$ python3 -q
>>> import numpy as np
>>> np.set_printoptions(precision=2, suppress=True, linewidth=200)
>>> def rd(a):
...     return np.round(a, 2) + 0
... 
>>> arr = np.load("m.npy")
>>> arr
array([[ 0.1, -1.3,  0.2, -0.8, -1.8],
       [-0.4,  0.9,  1.1,  1. ,  0. ],
       [-0.8,  2.1, -0.6,  0.5, -0.9],
       [ 0.4,  1.8,  0.7, -0.6, -2.4],
       [-1.1,  1. , -0.8, -0.4,  0.2]])
>>> np.allclose(arr, arr.T)
False
>>> rd(np.abs(np.linalg.eigvals(arr)).max())
np.float64(2.56)
>>> rd(np.linalg.det(arr))
np.float64(-12.64)
>>> rd(np.trace(arr))
np.float64(0.0)
>>> rng = np.random.default_rng(9611)
>>> z = rng.permutation(5)
>>> Y = arr[:, z] * rng.choice([-1, 1], 5)
>>> Y
array([[-1.8,  0.2, -0.1, -1.3, -0.8],
       [ 0. ,  1.1,  0.4,  0.9,  1. ],
       [-0.9, -0.6,  0.8,  2.1,  0.5],
       [-2.4,  0.7, -0.4,  1.8, -0.6],
       [ 0.2, -0.8,  1.1,  1. , -0.4]])
>>> U, _, Vh = np.linalg.svd(arr.T @ Y)
>>> rd(np.linalg.lstsq(arr, Y)[0])
array([[ 0.,  0., -1.,  0.,  0.],
       [ 0.,  0.,  0.,  1.,  0.],
       [ 0.,  1.,  0.,  0.,  0.],
       [ 0.,  0.,  0.,  0.,  1.],
       [ 1.,  0.,  0.,  0.,  0.]])
>>> rd(U @ Vh)
array([[ 0.,  0., -1.,  0.,  0.],
       [ 0.,  0.,  0.,  1.,  0.],
       [ 0.,  1.,  0.,  0.,  0.],
       [ 0.,  0.,  0.,  0.,  1.],
       [ 1.,  0.,  0.,  0.,  0.]])
>>> data = np.loadtxt("out15.csv", delimiter=",")
>>> data
array([[4., 4., 4., 2., 3., 4., 1., 1., 2.],
       [4., 0., 2., 2., 1., 4., 3., 1., 2.],
       [4., 2., 4., 0., 3., 2., 1., 1., 3.],
       [2., 2., 0., 4., 1., 1., 2., 1., 2.],
       [3., 1., 3., 1., 0., 1., 2., 0., 0.],
       [4., 4., 2., 1., 1., 0., 4., 1., 2.],
       [1., 3., 1., 2., 2., 4., 2., 3., 4.],
       [1., 1., 1., 1., 0., 1., 3., 0., 4.],
       [2., 2., 3., 2., 0., 2., 4., 4., 2.]])
>>> np.trace(data)
np.float64(16.0)
>>> (data + data.T) / 2
array([[4., 4., 4., 2., 3., 4., 1., 1., 2.],
       [4., 0., 2., 2., 1., 4., 3., 1., 2.],
       [4., 2., 4., 0., 3., 2., 1., 1., 3.],
       [2., 2., 0., 4., 1., 1., 2., 1., 2.],
       [3., 1., 3., 1., 0., 1., 2., 0., 0.],
       [4., 4., 2., 1., 1., 0., 4., 1., 2.],
       [1., 3., 1., 2., 2., 4., 2., 3., 4.],
       [1., 1., 1., 1., 0., 1., 3., 0., 4.],
       [2., 2., 3., 2., 0., 2., 4., 4., 2.]])
>>> data @ data
array([[83., 55., 65., 38., 36., 54., 59., 29., 52.],
       [55., 55., 45., 32., 30., 40., 45., 29., 46.],
       [65., 45., 60., 26., 30., 46., 45., 27., 42.],
       [38., 32., 26., 35., 17., 34., 37., 23., 34.],
       [36., 30., 30., 17., 25., 31., 19., 15., 29.],
       [54., 40., 46., 34., 31., 59., 41., 31., 48.],
       [59., 45., 45., 37., 19., 41., 64., 33., 51.],
       [29., 29., 27., 23., 15., 31., 33., 30., 31.],
       [52., 46., 42., 34., 29., 48., 51., 31., 61.]])
>>> rd(np.linalg.det(data))
np.float64(-2300.0)
>>> rd(np.sort(np.abs(np.linalg.eigvals(data))))
array([ 0.03,  1.6 ,  1.61,  3.46,  3.51,  3.99,  5.  ,  5.79, 19.19])
